$ python -q
>>> import numpy as np
>>> np.set_printoptions(suppress=True, linewidth=200)
>>> E = np.array([[-3, 2, 0, 0], [5, 4, 0, 0], [0, 0, -3, 2], [0, 0, 5, 4]])
>>> f = np.array([0, -3])
>>> print(np.polyval(f, E[1]))
[-3 -3 -3 -3]
>>> print(np.array([np.convolve(row, f, "same") for row in E]))
[[  0   9  -6   0]
 [  0 -15 -12   0]
 [  0   0   0   9]
 [  0   0   0 -15]]
>>> print(np.cross(E[1, :3], E[3, :3]))
[ 20 -25   0]
>>> print(np.correlate(E[1], E[3], "full"))
[20 41 20  0  0  0  0]
>>> vec = np.array([-2, -3, 3, -3])
>>> target = E @ vec
>>> print(target)
[  0 -22 -15   3]
>>> print(np.round(np.linalg.solve(E, -2 * target), 1))
[ 4.  6. -6.  6.]
>>> print(np.round(np.linalg.solve(E.T, E[1]), 1))
[-0.  1. -0.  0.]
>>> feats = np.array([[-6.2, 3.2, -6.8],
...     [1.0, -8.8, 18.9],
...     [2.2, 2.3, -6.9],
...     [-14.0, -6.8, -12.1],
...     [-3.1, 0.4, -0.7],
...     [-5.6, -0.1, -11.3],
...     [-11.9, -6.1, 6.5],
...     [-3.2, 3.2, -0.2],
...     [3.6, 8.1, 7.3],
...     [-10.5, 6.4, -10.4],
...     [5.9, -6.5, 17.4],
...     [-2.0, -0.4, -0.3],
...     [-7.6, 0.2, -17.2]])
>>> Z = feats[[10, 1]].astype(float)
>>> for _ in range(3):
...     lab = np.linalg.norm(feats[:, None] - Z, axis=-1).argmin(axis=1)
...     Z = np.array([feats[lab == j].mean(axis=0) for j in range(2)])
... 
>>> print(lab)
[0 1 0 0 0 0 1 0 0 0 1 0 0]
>>> print(np.round(Z[1] - Z[0], 1))
[ 3.  -8.8 20.1]
>>> print(np.abs(Z[1] - Z[0]).argmax())
2
>>> print(Z.round(1))
[[-4.6  1.7 -5.9]
 [-1.7 -7.1 14.3]]
>>> arr = np.loadtxt("m.csv", delimiter=",")
>>> print(arr)
[[ 0.5  0.6  0.5 -1.1]
 [ 1.2  0.3  0.1 -2.4]]
>>> U, sigma, Vt = np.linalg.svd(arr, full_matrices=False)
>>> print(sigma.round(1))
[3.  0.6]
>>> print(np.round(U.T @ U, 1) + 0)
[[1. 0.]
 [0. 1.]]
>>> print((sigma > 1e-8).sum())
2
>>> print(np.round(Vt @ Vt.T, 1) + 0)
[[1. 0.]
 [0. 1.]]
>>> print(np.round(U.T @ arr @ Vt.T, 1) + 0)
[[3.  0. ]
 [0.  0.6]]
>>> print(np.round(sigma / sigma[0], 1))
[1.  0.2]
>>> mat = np.load("dump.npy")
>>> print(mat)
[[ 0.5  1.2  0.6]
 [-0.2  0.1  0.4]
 [-1.2 -2.  -1.3]
 [ 1.3  2.3  1.5]
 [ 0.7  0.9  0.5]
 [ 1.1  2.3  1.4]
 [ 0.3  0.5  0.3]
 [ 0.3  1.7  1.2]
 [ 1.6  2.6  1. ]
 [ 0.9  0.6  0.5]
 [-0.8 -1.6 -1.2]
 [ 0.3  0.   0. ]
 [-0.2  0.8  0.5]
 [-1.1 -2.1 -0.7]
 [ 0.4  1.8  0.9]
 [-1.4 -3.6 -1.5]
 [ 0.1 -0.2  0. ]
 [-0.6 -0.7 -0.2]
 [ 0.8  1.3  0.6]
 [ 0.4  0.8 -0.2]
 [ 0.8  0.8  0.1]
 [-0.4 -2.1 -0.6]
 [-0.1  0.   0.3]
 [-1.  -2.1 -1. ]]
>>> th = np.radians(72)
>>> R = np.eye(3)
>>> R[1, 1] = R[0, 0] = np.cos(th)
>>> R[1, 0], R[0, 1] = -np.sin(th), np.sin(th)
>>> print(R.round(1))
[[ 0.3  1.   0. ]
 [-1.   0.3  0. ]
 [ 0.   0.   1. ]]
>>> B = mat @ R.T
>>> print(np.allclose(mat @ mat.T, B @ B.T))
True
>>> print(np.round(np.linalg.det(R), 1), np.round(np.trace(R), 1))
1.0 1.6
>>> print(np.round(np.abs(B - mat).max(axis=0), 1))
[2.5 3.8 0. ]
>>> print(np.allclose(np.linalg.norm(mat, axis=1), np.linalg.norm(B, axis=1)))
True
>>> d = np.linalg.norm(mat[:, None] - mat[None], axis=-1)
>>> print(d.shape)
(24, 24)
>>> print(np.flatnonzero(d[7] < d.mean() / 2))
[ 0  4  5  7 14 18]
>>> print(np.round(np.linalg.norm(mat, axis=1), 1))
[1.4 0.5 2.7 3.  1.2 2.9 0.7 2.1 3.2 1.2 2.2 0.3 1.  2.5 2.1 4.1 0.2 0.9 1.6 0.9 1.1 2.2 0.3 2.5]
>>> print(np.linalg.matrix_rank(d ** 2))
5
>>> print(np.round(np.linalg.norm(mat - mat.mean(axis=0), axis=1), 1))
[1.2 0.4 2.9 2.8 1.  2.7 0.4 1.9 3.  1.  2.4 0.3 0.8 2.7 1.9 4.3 0.4 1.1 1.4 0.8 1.  2.4 0.3 2.7]
>>> A = np.array([[0, 3, 0], [2, 0, 0], [0, 0, 0]])
>>> # 2 blocks once reordered
>>> w1 = np.array([[3, 2, 1, 3], [1, 0, 3, -2], [-1, 3, 2, 1]])
>>> coef = np.array([0, -5, -9, 7])
>>> act = np.maximum(A @ w1 + coef, 0)
>>> print(np.round((act > 0).mean(axis=0), 1))
[0.7 0.  0.  1. ]
>>> print((act > 0).astype(int))
[[1 0 0 1]
 [1 0 0 1]
 [0 0 0 1]]
>>> Z = np.array([[0, 3], [-2, -1], [2, 1], [3, 3]])
>>> print((act @ Z).round(6).argmax(axis=1))
[1 1 0]
>>> print(act @ Z)
[[ 3 12]
 [39 57]
 [21 21]]
>>> print(np.linalg.matrix_rank(A, rtol=0.1))
2
>>> print([round(float(x), 1) for x in np.linalg.svd(A, compute_uv=False)[:3]])
[3.0, 2.0, 0.0]
>>> print(round(np.linalg.norm(A, 2) / np.linalg.norm(A), 1))
0.8
>>> print(np.argsort(-np.linalg.norm(A, axis=0).round(6), kind="stable")[:3])
[1 0 2]
>>> print(np.linalg.cond(A) > 100)
True
>>> print(np.round(np.linalg.det(A[::-1]), 1))
0.0
>>> print(np.einsum("ii->", A))
0
>>> print(round(np.linalg.det(A.T), 1))
0.0
>>> print(round(float(np.linalg.eigvals(A).sum().real), 1))
0.0
>>> print(round(float(np.linalg.det(2 * A)), 1), np.round(np.linalg.det(A), 1))
0.0 0.0
>>> print(np.round(np.poly(A), 1) + 0)
[ 1.  0. -6.  0.]
>>> print(np.einsum("ij,ji->", A, A))
12
>>> print(np.round(np.linalg.eigvals(A), 1))
[ 2.4 -2.4  0. ]
>>> print(np.allclose(A[:-1].T @ np.linalg.lstsq(A[:-1].T, A[-1])[0], A[-1]))
True
>>> print(np.round(A @ np.linalg.pinv(A) @ A, 1))
[[0. 3. 0.]
 [2. 0. 0.]
 [0. 0. 0.]]
>>> print(np.linalg.lstsq(A[:-1].T, A[-1])[2])
2
>>> print(round(float(np.trace(np.linalg.pinv(A) @ A)), 1))
2.0
>>> print(np.abs(np.diag(np.linalg.qr(A)[1])) > 1e-9)
[ True  True False]
>>> m1 = np.load("case7.npy")
>>> print(m1.round(1))
[[ 4.2 -2.7  0.5]
 [-0.3  2.2  4.5]
 [ 4.2 -2.7  0.5]
 [ 2.3  0.3  4.4]
 [-4.2  2.3 -1.5]
 [ 0.8 -2.4 -4.3]
 [ 2.8 -0.2  4.1]
 [ 4.2 -2.7  0.5]
 [-4.2  2.6 -0.7]
 [ 0.8  1.5  4.7]
 [-1.5 -1.  -4.7]]
>>> B = m1 / np.sqrt((m1 ** 2).mean(axis=1, keepdims=True))
>>> print(np.round(m1 - m1.mean(axis=1, keepdims=True), 1) + 0)
[[ 3.5 -3.3 -0.2]
 [-2.4  0.1  2.4]
 [ 3.5 -3.4 -0.2]
 [ 0.  -2.   2.1]
 [-3.1  3.4 -0.4]
 [ 2.8 -0.5 -2.3]
 [ 0.6 -2.4  1.9]
 [ 3.5 -3.4 -0.2]
 [-3.4  3.4  0. ]
 [-1.5 -0.9  2.4]
 [ 0.9  1.4 -2.3]]
>>> print(B[10].round(1))
[-0.5 -0.4 -1.6]
>>> print(np.linalg.matrix_rank(B) == np.linalg.matrix_rank(m1))
True
>>> B = np.array([[-0.6, 0.5], [-1.6, -1.3], [-0.4, 0.7], [0.1, -0.7]])
>>> Z = np.array([[-1.1, 0.1, -0.6], [1.5, -0.8, 1.6]])
>>> K = B @ Z
>>> print(K.round(1))
[[ 1.4 -0.5  1.2]
 [-0.2  0.9 -1.1]
 [ 1.5 -0.6  1.4]
 [-1.2  0.6 -1.2]]
>>> print(round(float(np.linalg.norm(K, 2) / np.linalg.norm(K)), 1))
1.0
>>> print(np.argsort(-np.linalg.norm(K, axis=0).round(6), kind="stable")[:3])
[2 0 1]
>>> print([round(float(x), 1) for x in np.linalg.svd(K, compute_uv=False)[:3]])
[3.5, 0.9, 0.0]
>>> r = np.linalg.matrix_rank(K)
>>> print(r)
2
>>> null = np.linalg.svd(K)[2][r:].T
>>> print(np.round(K @ null, 1) + 0)
[[0.]
 [0.]
 [0.]
 [0.]]
>>> print(np.round(null[:, 0] / null[np.abs(null[:, 0]).round(6).argmax(), 0], 1))
[-0.4  1.   0.8]
